% python3 -q
>>> import numpy as np
>>> from numpy import linalg as LA
>>> np.set_printoptions(suppress=True, linewidth=120)
>>> def tidy(a):
...     return np.round(a, 3) + 0
... 
>>> A2 = np.array([[0]])
>>> W2 = np.array([[-1, -4, -8, 2], [-1, -2, -3, 1], [-6, 3, -1, 7], [3, 9, -1, -8]])
>>> m1 = np.block([[A2, np.array([[-3, 2, -3, -2]])], [np.zeros((4, 1)), W2]])
>>> m1
array([[ 0., -3.,  2., -3., -2.],
       [ 0., -1., -4., -8.,  2.],
       [ 0., -1., -2., -3.,  1.],
       [ 0., -6.,  3., -1.,  7.],
       [ 0.,  3.,  9., -1., -8.]])
>>> rank = LA.matrix_rank(m1)
>>> rank
np.int64(4)
>>> ns = LA.svd(m1)[2][rank:].T
>>> ns[:, 0] / ns[np.abs(ns[:, 0]).round(6).argmax(), 0]
array([1., 0., 0., 0., 0.])
>>> [int(LA.matrix_rank(np.delete(m1, i, axis=0))) for i in range(5)]
[4, 4, 4, 4, 4]
>>> m1 @ ns
array([[0.],
       [0.],
       [0.],
       [0.],
       [0.]])
>>> ns @ ns.T
array([[1., 0., 0., 0., 0.],
       [0., 0., 0., 0., 0.],
       [0., 0., 0., 0., 0.],
       [0., 0., 0., 0., 0.],
       [0., 0., 0., 0., 0.]])
>>> LA.matrix_rank(m1.T @ m1), LA.matrix_rank(m1 @ m1.T)
(np.int64(4), np.int64(4))
>>> [int(LA.matrix_rank(m1[:, :j + 1])) for j in range(5)]
[0, 1, 2, 3, 4]
>>> tidy(np.abs(LA.eigvals(m1)).max())
np.float64(13.337)
>>> np.allclose(m1 @ m1.T, m1.T @ m1)
False
>>> (m1 + m1.T) / 2
array([[ 0. , -1.5,  1. , -1.5, -1. ],
       [-1.5, -1. , -2.5, -7. ,  2.5],
       [ 1. , -2.5, -2. ,  0. ,  5. ],
       [-1.5, -7. ,  0. , -1. ,  3. ],
       [-1. ,  2.5,  5. ,  3. , -8. ]])
>>> (m1 - m1.T) / 2
array([[ 0. , -1.5,  1. , -1.5, -1. ],
       [ 1.5,  0. , -1.5, -1. , -0.5],
       [-1. ,  1.5,  0. , -3. , -4. ],
       [ 1.5,  1. ,  3. ,  0. ,  4. ],
       [ 1. ,  0.5,  4. , -4. ,  0. ]])
>>> tidy(np.sort(np.abs(LA.eigvals(m1))))
array([ 0.   ,  3.182,  3.182,  3.265, 13.337])
>>> tidy(LA.det(m1))
np.float64(0.0)
>>> tidy(LA.matrix_power(m1, 3))
array([[    0.,  -159.,   -26.,   -61.,   240.],
       [    0.,  -455.,  -872.,  -438.,   930.],
       [    0.,  -227.,  -361.,  -199.,   432.],
       [    0.,  -522.,  -825.,  -435.,   945.],
       [    0.,   603.,   852.,   525., -1035.]])
>>> arr = -2 * np.eye(10) + np.eye(10, k=1)
>>> arr
array([[-2.,  1.,  0.,  0.,  0.,  0.,  0.,  0.,  0.,  0.],
       [ 0., -2.,  1.,  0.,  0.,  0.,  0.,  0.,  0.,  0.],
       [ 0.,  0., -2.,  1.,  0.,  0.,  0.,  0.,  0.,  0.],
       [ 0.,  0.,  0., -2.,  1.,  0.,  0.,  0.,  0.,  0.],
       [ 0.,  0.,  0.,  0., -2.,  1.,  0.,  0.,  0.,  0.],
       [ 0.,  0.,  0.,  0.,  0., -2.,  1.,  0.,  0.,  0.],
       [ 0.,  0.,  0.,  0.,  0.,  0., -2.,  1.,  0.,  0.],
       [ 0.,  0.,  0.,  0.,  0.,  0.,  0., -2.,  1.,  0.],
       [ 0.,  0.,  0.,  0.,  0.,  0.,  0.,  0., -2.,  1.],
       [ 0.,  0.,  0.,  0.,  0.,  0.,  0.,  0.,  0., -2.]])
>>> # triangular
>>> x = np.array([4, -4, -3, -4, 5, -2, -1, 2, -3, -5])
>>> target = arr @ x
>>> target
array([-12.,   5.,   2.,  13., -12.,   3.,   4.,  -7.,   1.,  10.])
>>> tidy(LA.solve(arr, target))
array([ 4., -4., -3., -4.,  5., -2., -1.,  2., -3., -5.])
>>> tidy(LA.solve(arr.T, arr[6]))
array([0., 0., 0., 0., 0., 0., 1., 0., 0., 0.])
>>> np.prod(np.diag(arr)), tidy(LA.det(arr))
(np.float64(1024.0), np.float64(1024.0))
>>> tidy(np.sort(LA.eigvals(arr)))
array([-2., -2., -2., -2., -2., -2., -2., -2., -2., -2.])
>>> LA.matrix_rank(arr - arr[0, 0] * np.eye(10))
np.int64(9)
>>> [int(LA.matrix_rank(LA.matrix_power(arr, p))) for p in range(1, 11)]
[10, 10, 10, 10, 10, 10, 10, 10, 10, 10]
>>> rng = np.random.default_rng(18)
>>> z = rng.permutation(10)
>>> A2 = arr[:, z] * rng.choice([-1, 1], 10)
>>> A2
array([[ 0.,  0.,  0., -2.,  0.,  0.,  1.,  0., -0., -0.],
       [ 1.,  0.,  0.,  0.,  0.,  0., -2.,  0., -0., -0.],
       [-2.,  0.,  0.,  0.,  0.,  0.,  0.,  0., -0., -1.],
       [ 0.,  0.,  1.,  0.,  0.,  0.,  0.,  0., -0.,  2.],
       [ 0.,  0., -2.,  0.,  1.,  0.,  0.,  0., -0., -0.],
       [ 0.,  0.,  0.,  0., -2.,  1.,  0.,  0., -0., -0.],
       [ 0.,  0.,  0.,  0.,  0., -2.,  0.,  1., -0., -0.],
       [ 0.,  1.,  0.,  0.,  0.,  0.,  0., -2., -0., -0.],
       [ 0., -2.,  0.,  0.,  0.,  0.,  0.,  0., -1., -0.],
       [ 0.,  0.,  0.,  0.,  0.,  0.,  0.,  0.,  2., -0.]])
>>> left, _, VT = LA.svd(arr.T @ A2)
>>> tidy(left @ VT)
array([[ 0.,  0.,  0.,  1.,  0.,  0.,  0.,  0.,  0.,  0.],
       [ 0.,  0.,  0.,  0.,  0.,  0.,  1.,  0.,  0.,  0.],
       [ 1.,  0.,  0.,  0.,  0.,  0.,  0.,  0.,  0.,  0.],
       [ 0.,  0.,  0.,  0.,  0.,  0.,  0.,  0.,  0., -1.],
       [ 0.,  0.,  1.,  0.,  0.,  0.,  0.,  0.,  0.,  0.],
       [ 0.,  0.,  0.,  0.,  1.,  0.,  0.,  0.,  0.,  0.],
       [ 0.,  0.,  0.,  0.,  0.,  1.,  0.,  0.,  0.,  0.],
       [ 0.,  0.,  0.,  0.,  0.,  0.,  0.,  1.,  0.,  0.],
       [ 0.,  1.,  0.,  0.,  0.,  0.,  0.,  0.,  0.,  0.],
       [ 0.,  0.,  0.,  0.,  0.,  0.,  0.,  0., -1.,  0.]])
>>> tidy(LA.lstsq(arr, A2)[0])
array([[ 0.,  0.,  0.,  1.,  0.,  0.,  0.,  0.,  0.,  0.],
       [ 0.,  0.,  0.,  0.,  0.,  0.,  1.,  0.,  0.,  0.],
       [ 1.,  0.,  0.,  0.,  0.,  0.,  0.,  0.,  0.,  0.],
       [ 0.,  0.,  0.,  0.,  0.,  0.,  0.,  0.,  0., -1.],
       [ 0.,  0.,  1.,  0.,  0.,  0.,  0.,  0.,  0.,  0.],
       [ 0.,  0.,  0.,  0.,  1.,  0.,  0.,  0.,  0.,  0.],
       [ 0.,  0.,  0.,  0.,  0.,  1.,  0.,  0.,  0.,  0.],
       [ 0.,  0.,  0.,  0.,  0.,  0.,  0.,  1.,  0.,  0.],
       [ 0.,  1.,  0.,  0.,  0.,  0.,  0.,  0.,  0.,  0.],
       [ 0.,  0.,  0.,  0.,  0.,  0.,  0.,  0., -1.,  0.]])
>>> z
array([2, 8, 4, 0, 5, 6, 1, 7, 9, 3])
>>> z = rng.permutation(10)
>>> z
array([6, 4, 0, 1, 2, 3, 9, 8, 5, 7])
>>> A2 = arr[z][:, z]
>>> A2
array([[-2.,  0.,  0.,  0.,  0.,  0.,  0.,  0.,  0.,  1.],
       [ 0., -2.,  0.,  0.,  0.,  0.,  0.,  0.,  1.,  0.],
       [ 0.,  0., -2.,  1.,  0.,  0.,  0.,  0.,  0.,  0.],
       [ 0.,  0.,  0., -2.,  1.,  0.,  0.,  0.,  0.,  0.],
       [ 0.,  0.,  0.,  0., -2.,  1.,  0.,  0.,  0.,  0.],
       [ 0.,  1.,  0.,  0.,  0., -2.,  0.,  0.,  0.,  0.],
       [ 0.,  0.,  0.,  0.,  0.,  0., -2.,  0.,  0.,  0.],
       [ 0.,  0.,  0.,  0.,  0.,  0.,  1., -2.,  0.,  0.],
       [ 1.,  0.,  0.,  0.,  0.,  0.,  0.,  0., -2.,  0.],
       [ 0.,  0.,  0.,  0.,  0.,  0.,  0.,  1.,  0., -2.]])
>>> np.trace(A2)
np.float64(-20.0)
>>> np.allclose(A2, arr)
False
>>> A = np.load("out14.npy")
>>> A
array([[-8.022,  2.01 ,  0.996, -2.044,  0.993, -5.923,  6.966],
       [-8.015,  2.   ,  0.96 , -2.13 ,  1.052, -5.971,  6.869],
       [-7.987,  2.003,  1.028, -2.012,  0.997, -5.989,  7.002],
       [-7.917,  1.933,  0.882, -1.92 ,  0.972, -6.004,  6.975],
       [-8.043,  2.011,  0.984, -2.063,  0.96 , -6.074,  7.039],
       [-8.017,  1.948,  1.06 , -2.037,  1.051, -6.03 ,  7.038],
       [-8.016, -5.024, -4.991,  9.135,  3.035, -0.032, -6.955],
       [-7.978, -4.901, -5.093,  8.981,  3.047, -0.06 , -6.972],
       [-8.108, -5.022, -5.005,  8.95 ,  3.037, -0.017, -7.067],
       [-8.003, -4.948, -4.986,  9.059,  2.973, -0.031, -6.999],
       [-7.943, -5.131, -4.932,  9.053,  3.06 ,  0.028, -7.004],
       [-7.925, -5.011, -5.049,  8.973,  2.965,  0.006, -6.983]])
>>> q, R = LA.qr(A)
>>> tidy(np.trace(q @ q.T))
np.float64(7.0)
>>> np.allclose(R.T @ R, A.T @ A)
True
>>> tidy(np.abs(np.diag(R)))
array([27.706, 12.111,  0.293,  0.234,  0.115,  0.183,  0.139])
>>> tidy(abs(R[0, 0])), tidy(LA.norm(A[:, 0]))
(np.float64(27.706), np.float64(27.706))
